% python3 -q
>>> import numpy as np
>>> from numpy import linalg as LA
>>> np.set_printoptions(suppress=True, linewidth=100)
>>> F = np.loadtxt("x.csv", delimiter=",")
>>> F
array([[ 1., -1.,  1., -1., -1.,  1., -1.,  1.],
       [ 1.,  1.,  1.,  1.,  1.,  1.,  1.,  1.],
       [ 1.,  1., -1., -1.,  1.,  1., -1., -1.],
       [ 1.,  1.,  1.,  1., -1., -1., -1., -1.]])
>>> t = np.radians(90)
>>> R = np.eye(8)
>>> R[0, 0] = R[1, 1] = np.cos(t)
>>> R[0, 1], R[1, 0] = -np.sin(t), np.sin(t)
>>> R.round(2) + 0
array([[ 0., -1.,  0.,  0.,  0.,  0.,  0.,  0.],
       [ 1.,  0.,  0.,  0.,  0.,  0.,  0.,  0.],
       [ 0.,  0.,  1.,  0.,  0.,  0.,  0.,  0.],
       [ 0.,  0.,  0.,  1.,  0.,  0.,  0.,  0.],
       [ 0.,  0.,  0.,  0.,  1.,  0.,  0.,  0.],
       [ 0.,  0.,  0.,  0.,  0.,  1.,  0.,  0.],
       [ 0.,  0.,  0.,  0.,  0.,  0.,  1.,  0.],
       [ 0.,  0.,  0.,  0.,  0.,  0.,  0.,  1.]])
>>> A2 = F @ R.T
>>> A2.round(2)
array([[ 1.,  1.,  1., -1., -1.,  1., -1.,  1.],
       [-1.,  1.,  1.,  1.,  1.,  1.,  1.,  1.],
       [-1.,  1., -1., -1.,  1.,  1., -1., -1.],
       [-1.,  1.,  1.,  1., -1., -1., -1., -1.]])
>>> np.allclose(LA.norm(F, axis=1), LA.norm(A2, axis=1))
True
>>> np.round(LA.svd(F, compute_uv=False), 2), np.round(LA.svd(A2, compute_uv=False), 2)
(array([2.83, 2.83, 2.83, 2.83]), array([2.83, 2.83, 2.83, 2.83]))
>>> T = np.stack([F, -1 * F, F[::-1]])
>>> (T @ F.T).shape
(3, 4, 4)
